$ python3 -q
>>> import numpy as np
>>> np.set_printoptions(precision=3, suppress=True, linewidth=120, floatmode="fixed")
>>> rnd = lambda a: np.round(a, 3) + 0
>>> E = np.array([[-2.0, -3.0, -3.0, 0.0, -3.0],
...     [-3.0, -2.0, -3.0, 0.0, -3.0],
...     [-3.0, -3.0, -2.0, 0.0, -3.0],
...     [0.0, 0.0, 0.0, -2.0, 0.0],
...     [-3.0, -3.0, -3.0, 0.0, -2.0]])
>>> # 2 groups of indices that never mix
>>> rnd(np.linalg.det(E))
np.float64(22.0)
>>> E @ E
array([[31.000, 30.000, 30.000,  0.000, 30.000],
       [30.000, 31.000, 30.000,  0.000, 30.000],
       [30.000, 30.000, 31.000,  0.000, 30.000],
       [ 0.000,  0.000,  0.000,  4.000,  0.000],
       [30.000, 30.000, 30.000,  0.000, 31.000]])
>>> np.flatnonzero(np.linalg.matrix_power((E != 0) + (E.T != 0) + np.eye(5), 5)[0])
array([0, 1, 2, 4])
>>> (E != 0).astype(int)
array([[1, 1, 1, 0, 1],
       [1, 1, 1, 0, 1],
       [1, 1, 1, 0, 1],
       [0, 0, 0, 1, 0],
       [1, 1, 1, 0, 1]])
>>> O, r_ = np.linalg.qr(E)
>>> rnd(O.T @ O)
array([[1.000, 0.000, 0.000, 0.000, 0.000],
       [0.000, 1.000, 0.000, 0.000, 0.000],
       [0.000, 0.000, 1.000, 0.000, 0.000],
       [0.000, 0.000, 0.000, 1.000, 0.000],
       [0.000, 0.000, 0.000, 0.000, 1.000]])
>>> np.trace(O @ O.T)
np.float64(5.0)
>>> rnd(abs(r_[0, 0])), rnd(np.linalg.norm(E[:, 0]))
(np.float64(5.568), np.float64(5.568))
>>> rnd(O)
array([[-0.359,  0.759,  0.443,  0.000, -0.314],
       [-0.539, -0.644,  0.443,  0.000, -0.314],
       [-0.539,  0.069, -0.778,  0.000, -0.314],
       [ 0.000,  0.000,  0.000,  1.000,  0.000],
       [-0.539,  0.069,  0.040,  0.000,  0.839]])
>>> np.allclose(r_.T @ r_, E.T @ E)
True
>>> B = np.array([[-2, -7], [-9, 1]])
>>> basis = np.kron(B, E)
>>> rnd(np.linalg.norm(basis, 2)), rnd(np.linalg.norm(B, 2) * np.linalg.norm(E, 2))
(np.float64(101.832), np.float64(101.832))
>>> basis
array([[ 4.000,  6.000,  6.000, -0.000,  6.000, 14.000, 21.000, 21.000, -0.000, 21.000],
       [ 6.000,  4.000,  6.000, -0.000,  6.000, 21.000, 14.000, 21.000, -0.000, 21.000],
       [ 6.000,  6.000,  4.000, -0.000,  6.000, 21.000, 21.000, 14.000, -0.000, 21.000],
       [-0.000, -0.000, -0.000,  4.000, -0.000, -0.000, -0.000, -0.000, 14.000, -0.000],
       [ 6.000,  6.000,  6.000, -0.000,  4.000, 21.000, 21.000, 21.000, -0.000, 14.000],
       [18.000, 27.000, 27.000, -0.000, 27.000, -2.000, -3.000, -3.000,  0.000, -3.000],
       [27.000, 18.000, 27.000, -0.000, 27.000, -3.000, -2.000, -3.000,  0.000, -3.000],
       [27.000, 27.000, 18.000, -0.000, 27.000, -3.000, -3.000, -2.000,  0.000, -3.000],
       [-0.000, -0.000, -0.000, 18.000, -0.000,  0.000,  0.000,  0.000, -2.000,  0.000],
       [27.000, 27.000, 27.000, -0.000, 18.000, -3.000, -3.000, -3.000,  0.000, -2.000]])
>>> X = np.loadtxt("mat.csv", delimiter=",")
>>> rnd(X)
array([[ 0.572, -0.136,  0.398, -0.226, -0.085, -0.098],
       [-0.136,  0.833,  0.242,  0.053,  0.081,  0.230],
       [ 0.398,  0.242,  0.522,  0.094, -0.022, -0.152],
       [-0.226,  0.053,  0.094,  0.756, -0.154, -0.314],
       [-0.085,  0.081, -0.022, -0.154,  0.889, -0.247],
       [-0.098,  0.230, -0.152, -0.314, -0.247,  0.429]])
>>> ev, V = np.linalg.eigh(X)
>>> vec = np.array([-1, 3, -3, 5, -5, -3])
>>> rnd(V * np.abs(ev) @ V.T)
array([[ 0.572, -0.136,  0.398, -0.226, -0.085, -0.098],
       [-0.136,  0.833,  0.242,  0.053,  0.081,  0.230],
       [ 0.398,  0.242,  0.522,  0.094, -0.022, -0.152],
       [-0.226,  0.053,  0.094,  0.756, -0.154, -0.314],
       [-0.085,  0.081, -0.022, -0.154,  0.889, -0.247],
       [-0.098,  0.230, -0.152, -0.314, -0.247,  0.429]])
>>> rnd(np.abs(X).sum(axis=1).max()), rnd(np.abs(ev).max())
(np.float64(1.596), np.float64(1.0))
>>> rnd(vec @ X @ vec)
np.float64(55.897)
>>> rnd(X[0] @ X[4])
np.float64(-0.085)
>>> rnd(np.linalg.norm(X[0] - X[4]))
np.float64(1.277)
>>> rnd(np.linalg.norm(X, axis=0))
array([0.756, 0.912, 0.723, 0.869, 0.943, 0.655])
>>> rnd(np.linalg.norm(X, axis=1))
array([0.756, 0.912, 0.723, 0.869, 0.943, 0.655])
>>> rnd(np.linalg.norm(X, 2))
np.float64(1.0)
>>> K = np.load("case2.npy")
>>> K
array([[-1, -3, -6],
       [ 7,  5,  2],
       [-3, -5, -8],
       [10,  8,  5]])
>>> np.abs(np.diag(np.linalg.qr(K)[1])) > 1e-9
array([ True,  True, False])
>>> rk = np.linalg.matrix_rank(K)
>>> rk
np.int64(2)
>>> ns = np.linalg.svd(K)[2][rk:].T
>>> np.linalg.matrix_rank(K.T @ K), np.linalg.matrix_rank(K @ K.T)
(np.int64(2), np.int64(2))
>>> rnd(K @ ns)
array([[0.000],
       [0.000],
       [0.000],
       [0.000]])
>>> rnd(ns @ ns.T)
array([[ 0.237, -0.395,  0.158],
       [-0.395,  0.658, -0.263],
       [ 0.158, -0.263,  0.105]])
>>> [int(np.linalg.matrix_rank(K[:i])) for i in range(1, len(K) + 1)]
[1, 2, 2, 2]
>>> rnd(ns[:, 0] / ns[np.abs(ns[:, 0]).round(6).argmax(), 0])
array([-0.600,  1.000, -0.400])
>>> ns.shape
(3, 1)
>>> W0 = np.loadtxt("a.csv", delimiter=",")
>>> W0
array([[ 0.000,  0.000,  0.000,  0.000,  3.000],
       [ 0.000,  0.000,  0.000,  0.000,  1.000],
       [ 0.000,  0.000,  0.000,  0.000, -1.000],
       [ 0.000,  0.000,  0.000,  0.000,  0.000],
       [ 3.000,  1.000, -1.000,  0.000,  0.000]])
>>> # symmetric
>>> ev, V = np.linalg.eigh(W0)
>>> vec = np.array([-2, 0, -1, 1, 1])
>>> rnd(vec @ W0 @ vec / (vec @ vec)), rnd(ev[0]), rnd(ev[-1])
(np.float64(-1.429), np.float64(-3.317), np.float64(3.317))
>>> np.abs(W0).sum(axis=1).max(), rnd(np.abs(ev).max())
(np.float64(5.0), np.float64(3.317))
>>> vec @ W0 @ vec
np.float64(-10.0)
>>> O, V = np.linalg.qr(E[:, :4])[0], np.linalg.qr(E[:, 4:])[0]
>>> sigma = np.linalg.svd(O.T @ V, compute_uv=False)
>>> rnd(np.linalg.norm(O @ O.T - V @ V.T, 2))
np.float64(1.0)
>>> rnd(np.degrees(np.arccos(sigma.clip(0, 1))))
array([11.953])
>>> rnd(sigma)
array([0.978])
>>> (sigma > 0.9).sum()
np.int64(1)
